>>> import numpy as np
>>> np.set_printoptions(precision=2, suppress=True, linewidth=100)
>>> M = np.diag(np.array([-3, -3, 1, -3, -2, 3, -1, -2, 0, 2, -3])) + -1 * np.eye(11, k=1) + -1 * np.eye(11, k=-1)
>>> M
array([[-3., -1.,  0.,  0.,  0.,  0.,  0.,  0.,  0.,  0.,  0.],
       [-1., -3., -1.,  0.,  0.,  0.,  0.,  0.,  0.,  0.,  0.],
       [ 0., -1.,  1., -1.,  0.,  0.,  0.,  0.,  0.,  0.,  0.],
       [ 0.,  0., -1., -3., -1.,  0.,  0.,  0.,  0.,  0.,  0.],
       [ 0.,  0.,  0., -1., -2., -1.,  0.,  0.,  0.,  0.,  0.],
       [ 0.,  0.,  0.,  0., -1.,  3., -1.,  0.,  0.,  0.,  0.],
       [ 0.,  0.,  0.,  0.,  0., -1., -1., -1.,  0.,  0.,  0.],
       [ 0.,  0.,  0.,  0.,  0.,  0., -1., -2., -1.,  0.,  0.],
       [ 0.,  0.,  0.,  0.,  0.,  0.,  0., -1.,  0., -1.,  0.],
       [ 0.,  0.,  0.,  0.,  0.,  0.,  0.,  0., -1.,  2., -1.],
       [ 0.,  0.,  0.,  0.,  0.,  0.,  0.,  0.,  0., -1., -3.]])
>>> t3 = np.stack([M, -3 * M, M[::-1]])
>>> (t3 @ M.T).shape
(3, 11, 11)
>>> np.einsum("bij,cij->bc", t3, t3)
array([[  79., -237.,   13.],
       [-237.,  711.,  -39.],
       [  13.,  -39.,   79.]])
>>> round(np.linalg.eigvalsh(M).min(), 2)
np.float64(-4.15)
>>> [round(float(np.linalg.det(M[:i, :i])), 2) + 0 for i in range(1, 12)]
[-3.0, 8.0, 11.0, -41.0, 71.0, 254.0, -325.0, 396.0, 325.0, 254.0, -1087.0]
>>> rng = np.random.default_rng(3275)
>>> z = rng.permutation(11)
>>> A2 = M[:, z] * rng.choice([-1, 1], 11)
>>> A2
array([[-0.,  0.,  0., -0.,  1., -0., -3.,  0.,  0.,  0., -0.],
       [-0.,  0.,  0., -0.,  3., -0., -1.,  0., -1.,  0., -0.],
       [ 1.,  0.,  0., -0.,  1., -0.,  0.,  0.,  1.,  0., -0.],
       [ 3.,  0., -1., -0., -0., -0.,  0.,  0., -1.,  0., -0.],
       [ 1.,  0., -2., -0., -0., -0.,  0.,  0.,  0.,  0.,  1.],
       [-0.,  0., -1.,  1., -0., -0.,  0.,  0.,  0.,  0., -3.],
       [-0.,  0.,  0.,  1., -0., -0.,  0., -1.,  0.,  0.,  1.],
       [-0.,  0.,  0.,  1., -0., -0.,  0., -2.,  0., -1., -0.],
       [-0.,  0.,  0., -0., -0.,  1.,  0., -1.,  0.,  0., -0.],
       [-0., -1.,  0., -0., -0., -2.,  0.,  0.,  0., -1., -0.],
       [-0., -3.,  0., -0., -0.,  1.,  0.,  0.,  0.,  0., -0.]])
>>> U, _, VT = np.linalg.svd(M.T @ A2)
>>> np.round(U @ VT, 2) + 0
array([[ 0.,  0.,  0.,  0.,  0.,  0.,  1.,  0.,  0.,  0.,  0.],
       [ 0.,  0.,  0.,  0., -1.,  0.,  0.,  0.,  0.,  0.,  0.],
       [ 0.,  0.,  0.,  0.,  0.,  0.,  0.,  0.,  1.,  0.,  0.],
       [-1.,  0.,  0.,  0.,  0.,  0.,  0.,  0.,  0.,  0.,  0.],
       [ 0.,  0.,  1.,  0.,  0.,  0.,  0.,  0.,  0.,  0.,  0.],
       [ 0.,  0.,  0.,  0.,  0.,  0.,  0.,  0.,  0.,  0., -1.],
       [ 0.,  0.,  0., -1.,  0.,  0.,  0.,  0.,  0.,  0.,  0.],
       [ 0.,  0.,  0.,  0.,  0.,  0.,  0.,  1.,  0.,  0.,  0.],
       [ 0.,  0.,  0.,  0.,  0.,  0.,  0.,  0.,  0.,  1.,  0.],
       [ 0.,  0.,  0.,  0.,  0., -1.,  0.,  0.,  0.,  0.,  0.],
       [ 0.,  1.,  0.,  0.,  0.,  0.,  0.,  0.,  0.,  0.,  0.]])
>>> x0 = np.array([3, -1, -2, 3, -1, 2, -2, 1, 0, 3, -2])
>>> y = A2 @ x0
>>> y
array([ 5., -1.,  2., 11.,  5., 11.,  0., -2.,  1., -6.,  5.])
>>> np.linalg.solve(A2.T, A2[8])
array([-0.,  0.,  0.,  0., -0., -0.,  0., -0.,  1., -0., -0.])
>>> np.round(np.linalg.solve(A2, y + A2[:, 0]), 2) + 0
array([ 4., -1., -2.,  3., -1.,  2., -2.,  1.,  0.,  3., -2.])
>>> np.round(np.linalg.solve(A2, y), 2) + 0
array([ 3., -1., -2.,  3., -1.,  2., -2.,  1.,  0.,  3., -2.])
>>> np.round(np.linalg.solve(A2, -2 * y), 2) + 0
array([-6.,  2.,  4., -6.,  2., -4.,  4., -2.,  0., -6.,  4.])
>>> u = np.array([2, -2, -1, -1, 3, -3, 1, 3, -1, -3, 3])
>>> A2 = M + np.outer(u, np.eye(11)[10])
>>> np.linalg.matrix_rank(np.linalg.inv(A2) - np.linalg.inv(M), tol=1e-8)
np.int64(1)
>>> np.linalg.matrix_rank(A2 - M)
np.int64(1)
>>> feats = np.load("test11.npy")
>>> feats
array([[1, 0, 0, 0, 0, 0],
       [4, 0, 0, 0, 0, 0],
       [1, 0, 0, 0, 0, 0],
       [0, 0, 1, 0, 0, 0],
       [0, 0, 4, 0, 0, 0],
       [0, 0, 1, 0, 0, 0],
       [0, 0, 0, 0, 1, 0],
       [0, 0, 0, 0, 4, 0],
       [0, 0, 0, 0, 1, 0]])
>>> x0 = np.array([5, 3, 3, -8, 3, -6])
>>> h = np.maximum(feats @ x0, 0)
>>> np.flatnonzero(h > 1e-9)
array([0, 1, 2, 3, 4, 5, 6, 7, 8])
>>> np.maximum(feats @ (3 * x0), 0)
array([15, 60, 15,  9, 36,  9,  9, 36,  9])
>>> h
array([ 5, 20,  5,  3, 12,  3,  3, 12,  3])
